% python3 -q
>>> import numpy as np
>>> from numpy import linalg as LA
>>> np.set_printoptions(precision=1, suppress=True, linewidth=140, floatmode="fixed")
>>> feats = np.load("arr.npy")
>>> feats
array([[1, 1, 2, 0, 1, 2, 0, 1, 0, 2, 2],
       [0, 0, 0, 0, 0, 2, 2, 2, 0, 0, 2],
       [0, 0, 0, 0, 2, 1, 2, 2, 1, 1, 0],
       [0, 0, 0, 2, 0, 0, 0, 0, 1, 1, 2],
       [0, 0, 0, 0, 2, 1, 1, 0, 0, 0, 0],
       [0, 0, 0, 0, 0, 2, 0, 2, 2, 2, 2],
       [0, 0, 0, 0, 0, 0, 2, 1, 0, 1, 1],
       [0, 0, 0, 0, 0, 0, 0, 2, 0, 2, 1],
       [0, 0, 0, 0, 0, 0, 0, 0, 1, 1, 2],
       [0, 0, 0, 0, 0, 0, 0, 0, 0, 2, 1],
       [0, 0, 0, 0, 0, 0, 0, 0, 0, 0, 0]])
>>> np.round(np.trace(LA.pinv(feats) @ feats), 1)
np.float64(9.0)
>>> LA.lstsq(feats[:-1].T, feats[-1])[2]
np.int32(9)
>>> vec = np.array([1, 2, 1, 1, -3, 0, 0, 1, -1, 3, 0])
>>> (feats * vec).sum(axis=1)
array([ 9,  2, -2,  4, -6,  6,  4,  8,  2,  6,  0])
>>> feats @ vec
array([ 9,  2, -2,  4, -6,  6,  4,  8,  2,  6,  0])
>>> LA.norm(feats @ vec) <= LA.norm(feats, 2) * LA.norm(vec) + 1e-9
np.True_
>>> feats @ np.ones(11)
array([12.0,  8.0,  9.0,  6.0,  4.0, 10.0,  5.0,  5.0,  4.0,  3.0,  0.0])
>>> np.einsum("ij,j->i", feats, vec)
array([ 9,  2, -2,  4, -6,  6,  4,  8,  2,  6,  0])
>>> K = np.loadtxt("test2.csv", delimiter=",")
>>> K
array([[ 0.0,  0.0, -6.0, -5.0,  0.0, -4.0,  6.0, -8.0, -4.0,  9.0,  1.0,  6.0, -9.0, -4.0],
       [ 0.0,  0.0, -4.0, -4.0, -2.0,  4.0,  3.0,  2.0,  4.0, -3.0,  6.0,  3.0,  6.0, -3.0],
       [ 0.0,  0.0,  0.0,  4.0, -1.0, -4.0,  0.0, -1.0,  6.0,  9.0, -3.0, -3.0, -8.0, -2.0],
       [ 0.0,  0.0,  0.0,  0.0, -9.0,  0.0,  4.0, -1.0,  5.0,  9.0,  3.0, -3.0, -3.0, -8.0],
       [ 0.0,  0.0,  0.0,  0.0,  0.0, -2.0, -4.0, -7.0, -2.0, -1.0, -4.0,  2.0, -5.0, -4.0],
       [ 0.0,  0.0,  0.0,  0.0,  0.0,  0.0, -2.0, -8.0,  8.0, -4.0, -8.0,  9.0,  0.0, -6.0],
       [ 0.0,  0.0,  0.0,  0.0,  0.0,  0.0,  0.0, -1.0,  0.0,  0.0,  5.0, -4.0,  8.0,  9.0],
       [ 0.0,  0.0,  0.0,  0.0,  0.0,  0.0,  0.0,  0.0,  7.0,  2.0,  2.0, -3.0, -8.0, -8.0],
       [ 0.0,  0.0,  0.0,  0.0,  0.0,  0.0,  0.0,  0.0,  0.0,  9.0, -8.0,  1.0, -7.0, -9.0],
       [ 0.0,  0.0,  0.0,  0.0,  0.0,  0.0,  0.0,  0.0,  0.0,  0.0, -6.0, -8.0, -6.0, -8.0],
       [ 0.0,  0.0,  0.0,  0.0,  0.0,  0.0,  0.0,  0.0,  0.0,  0.0,  0.0,  4.0, -9.0, -1.0],
       [ 0.0,  0.0,  0.0,  0.0,  0.0,  0.0,  0.0,  0.0,  0.0,  0.0,  0.0,  0.0, -5.0,  3.0],
       [ 0.0,  0.0,  0.0,  0.0,  0.0,  0.0,  0.0,  0.0,  0.0,  0.0,  0.0,  0.0,  0.0,  7.0],
       [ 0.0,  0.0,  0.0,  0.0,  0.0,  0.0,  0.0,  0.0,  0.0,  0.0,  0.0,  0.0,  0.0,  0.0]])
>>> np.allclose(K, K.T)
False
>>> np.trace(K)
np.float64(0.0)
